$ python -q
>>> import numpy as np
>>> import numpy.linalg as la
>>> np.set_printoptions(precision=3, suppress=True, linewidth=100, sign=" ")
>>> F = np.array([[3.0, 4.0, 5.0, 8.0, 0.0],
...     [1.0, 7.0, 0.0, 9.0, 0.0],
...     [7.0, 5.0, 4.0, 8.0, 0.0],
...     [2.0, 1.0, 8.0, 8.0, 0.0],
...     [0.0, 0.0, 0.0, 0.0, 0.0]])
>>> # rows and columns are dependent
>>> proj = np.triu(np.array([[0, 1, 1, 2, 0],
...     [2, 1, 1, 2, 1],
...     [2, 2, 1, 1, 1],
...     [2, 2, 2, 1, 2],
...     [0, 0, 0, 0, 2]]), 1) + np.eye(5)
>>> out = proj @ F @ la.inv(proj)
>>> np.trace(out), np.trace(F)
(np.float64(22.0), np.float64(22.0))
>>> proj @ F - F @ proj
array([[ 12.,  11.,  13.,  14., -25.],
       [ 11.,   6.,  12.,   8., -25.],
       [  2.,  -6.,  -4., -20., -25.],
       [  0.,  -2.,  -3., -14., -25.],
       [  0.,   0.,   0.,   0.,   0.]])
>>> round(np.trace(la.pinv(F) @ F), 3)
np.float64(4.0)
>>> la.lstsq(F[:-1].T, F[-1])[2]
np.int32(4)
>>> np.allclose(F[:-1].T @ la.lstsq(F[:-1].T, F[-1])[0], F[-1])
True
>>> np.round(F @ la.pinv(F) @ F, 3) + 0
array([[ 3.,  4.,  5.,  8.,  0.],
       [ 1.,  7.,  0.,  9.,  0.],
       [ 7.,  5.,  4.,  8.,  0.],
       [ 2.,  1.,  8.,  8.,  0.],
       [ 0.,  0.,  0.,  0.,  0.]])
>>> np.unique(F.round(6), axis=0).shape
(5, 5)
>>> rng = np.random.default_rng(13)
>>> out = F + rng.integers(-2, 3, (5, 4)) @ rng.integers(-2, 3, (4, 5))
>>> out
array([[ 1.,  8., 13., 10., 12.],
       [-3.,  9.,  2.,  3.,  4.],
       [ 4.,  9., 10.,  6., -6.],
       [ 7., -3.,  6.,  9.,  6.],
       [-6.,  4.,  0.,  2.,  4.]])
>>> np.round(la.svd(out - F, compute_uv=False), 3) + 0
array([ 17.133,  13.562,   6.681,   6.395,   0.   ])
>>> la.matrix_rank(out - F, tol=1e-8)
np.int64(4)
>>> np.flatnonzero(la.matrix_power((F != 0) + (F.T != 0) + np.eye(5), 5)[4])
array([ 4])
>>> F @ F
array([[  64.,   73.,   99.,  164.,    0.],
       [  28.,   62.,   77.,  143.,    0.],
       [  70.,   91.,  115.,  197.,    0.],
       [  79.,   63.,  106.,  153.,    0.],
       [   0.,    0.,    0.,    0.,    0.]])
>>> feats = np.eye(4, dtype=int)[rng.permutation(4)]
>>> feats
array([[ 0,  1,  0,  0],
       [ 0,  0,  0,  1],
       [ 0,  0,  1,  0],
       [ 1,  0,  0,  0]])
>>> # a transition matrix
>>> out = feats / la.norm(feats, axis=1, keepdims=True)
>>> gram = out @ out.T
>>> gram[2]
array([ 0.,  0.,  1.,  0.])
>>> gram
array([[ 1.,  0.,  0.,  0.],
       [ 0.,  1.,  0.,  0.],
       [ 0.,  0.,  1.,  0.],
       [ 0.,  0.,  0.,  1.]])
>>> la.norm(out, axis=1)
array([ 1.,  1.,  1.,  1.])
>>> (np.abs(gram) > 0.9).astype(int)
array([[ 1,  0,  0,  0],
       [ 0,  1,  0,  0],
       [ 0,  0,  1,  0],
       [ 0,  0,  0,  1]])
>>> f = np.array([-1, -3])
>>> np.polyval(f, feats[0])
array([-3, -4, -3, -3])
>>> np.cross(feats[0, :3], feats[3, :3])
array([ 0,  0, -1])
>>> out = np.array([[3, -1, 0], [3, 3, -3], [3, -2, 3], [-2, 2, 2]])
>>> la.matrix_rank(np.vstack([feats, out.T]))
np.int64(4)
>>> la.matrix_rank(feats @ out)
np.int64(3)
>>> out.T @ feats.T
array([[ 3, -2,  3,  3],
       [ 3,  2, -2, -1],
       [-3,  2,  3,  0]])
>>> np.vstack([feats, out.T]).shape
(7, 4)
>>> proj = np.triu(np.array([[-2, 2, 0, -2], [2, 0, 3, -1], [2, 1, 3, -3], [2, 1, 1, -1]]), 1) + np.eye(4)
>>> out = proj @ feats @ la.inv(proj)
>>> out
array([[ -2.,   5., -15., -42.],
       [ -1.,   2.,  -3.,  -8.],
       [ -3.,   6., -17., -51.],
       [  1.,  -2.,   6.,  18.]])
>>> np.round(la.det(out), 3)
np.float64(1.0)
>>> np.trace(out), np.trace(feats)
(np.float64(1.0), np.int64(1))
>>> la.matrix_rank(out)
np.int64(4)
>>> np.round(np.poly(out), 3) + 0
array([ 1., -1.,  0., -1.,  1.])
>>> m1 = np.array([[1, -1, -1, 1, -1, 1, 1, -1],
...     [1, -1, 1, -1, 1, -1, 1, -1],
...     [1, 1, 1, 1, 1, 1, 1, 1]])
>>> # column 4 repeats column 2
>>> gram = m1.T @ m1
>>> gram
array([[ 3, -1,  1,  1,  1,  1,  3, -1],
       [-1,  3,  1,  1,  1,  1, -1,  3],
       [ 1,  1,  3, -1,  3, -1,  1,  1],
       [ 1,  1, -1,  3, -1,  3,  1,  1],
       [ 1,  1,  3, -1,  3, -1,  1,  1],
       [ 1,  1, -1,  3, -1,  3,  1,  1],
       [ 3, -1,  1,  1,  1,  1,  3, -1],
       [-1,  3,  1,  1,  1,  1, -1,  3]])
>>> m1.sum(axis=1)
array([ 0,  0,  8])
>>> np.count_nonzero(m1)
np.int64(24)
>>> np.diff(m1, axis=0)
array([[ 0,  0,  2, -2,  2, -2,  0,  0],
       [ 0,  2,  0,  2,  0,  2,  0,  2]])
>>> round(la.norm(m1), 3)
np.float64(4.899)
>>> m1.mean(axis=0)
array([ 1.   , -0.333,  0.333,  0.333,  0.333,  0.333,  1.   , -0.333])
>>> out = m1[0, 0] * m1[1:] - np.outer(m1[1:, 0], m1[0])
>>> out
array([[ 0,  0,  2, -2,  2, -2,  0,  0],
       [ 0,  2,  2,  0,  2,  0,  0,  2]])
>>> la.matrix_rank(out), la.matrix_rank(m1)
(np.int64(2), np.int64(3))
>>> np.flatnonzero(~out.round(6).any(axis=1))
array([], dtype=int64)
>>> m1[:, 0] / m1[0, 0]
array([ 1.,  1.,  1.])
>>> x0 = np.array([1, 2, -2, 2, 1, 2, 2, -1])
>>> np.sign((m1 @ x0).round(6))
array([ 1, -1,  1])
>>> m1 @ np.eye(8)[6]
array([ 1.,  1.,  1.])
>>> (m1 @ x0).argmax()
np.int64(0)
>>> m1 * x0
array([[ 1, -2,  2,  2, -1,  2,  2,  1],
       [ 1, -2, -2, -2,  1, -2,  2,  1],
       [ 1,  2, -2,  2,  1,  2,  2, -1]])
>>> m1 @ (2 * x0)
array([14, -6, 14])
>>> m1 @ x0
array([ 7, -3,  7])
>>> ang = np.radians(47)
>>> r_ = np.eye(8)
>>> r_[3, 3] = r_[0, 0] = np.cos(ang)
>>> r_[3, 0], r_[0, 3] = -np.sin(ang), np.sin(ang)
>>> r_
array([[ 0.682,  0.   ,  0.   ,  0.731,  0.   ,  0.   ,  0.   ,  0.   ],
       [ 0.   ,  1.   ,  0.   ,  0.   ,  0.   ,  0.   ,  0.   ,  0.   ],
       [ 0.   ,  0.   ,  1.   ,  0.   ,  0.   ,  0.   ,  0.   ,  0.   ],
       [-0.731,  0.   ,  0.   ,  0.682,  0.   ,  0.   ,  0.   ,  0.   ],
       [ 0.   ,  0.   ,  0.   ,  0.   ,  1.   ,  0.   ,  0.   ,  0.   ],
       [ 0.   ,  0.   ,  0.   ,  0.   ,  0.   ,  1.   ,  0.   ,  0.   ],
       [ 0.   ,  0.   ,  0.   ,  0.   ,  0.   ,  0.   ,  1.   ,  0.   ],
       [ 0.   ,  0.   ,  0.   ,  0.   ,  0.   ,  0.   ,  0.   ,  1.   ]])
>>> out = m1 @ r_.T
>>> np.allclose(la.norm(m1, axis=1), la.norm(out, axis=1))
True
>>> f = np.array([-1, 7, 3])
>>> M = -3 * np.eye(3) + np.outer(f, f)
>>> M
array([[-2., -7., -3.],
       [-7., 46., 21.],
       [-3., 21.,  6.]])
>>> out = np.array([[0, 0], [1, 1]])
>>> C = np.kron(out, M)
>>> la.matrix_rank(C)
np.int64(3)
>>> np.round(la.norm(C, 2), 3), round(float(la.norm(out, 2) * la.norm(M, 2)), 3)
(np.float64(79.196), 79.196)
>>> C.shape
(6, 6)
>>> w, vecs = la.eig(M)
>>> np.sort(la.eigvals(M @ M))
array([    9.,     9.,  3136.])
>>> np.sort(la.eigvals(la.inv(M)))
array([-0.333, -0.333,  0.018])
>>> np.all(la.eigvalsh(M) > 0)
np.False_
>>> [round(float(la.det(M[:i, :i])), 2) + 0 for i in range(1, 4)]
[-2.0, -141.0, 504.0]
>>> np.round(la.eigvalsh(M).min(), 3)
np.float64(-3.0)
>>> np.kron(np.eye(2, dtype=int), M)
array([[-2., -7., -3., -0., -0., -0.],
       [-7., 46., 21., -0.,  0.,  0.],
       [-3., 21.,  6., -0.,  0.,  0.],
       [-0., -0., -0., -2., -7., -3.],
       [-0.,  0.,  0., -7., 46., 21.],
       [-0.,  0.,  0., -3., 21.,  6.]])
>>> np.round(la.eigvals(M).sum().real, 3)
np.float64(50.0)
>>> np.poly(M)
array([   1.,  -50., -327., -504.])
>>> np.einsum("ii->", M)
np.float64(50.0)
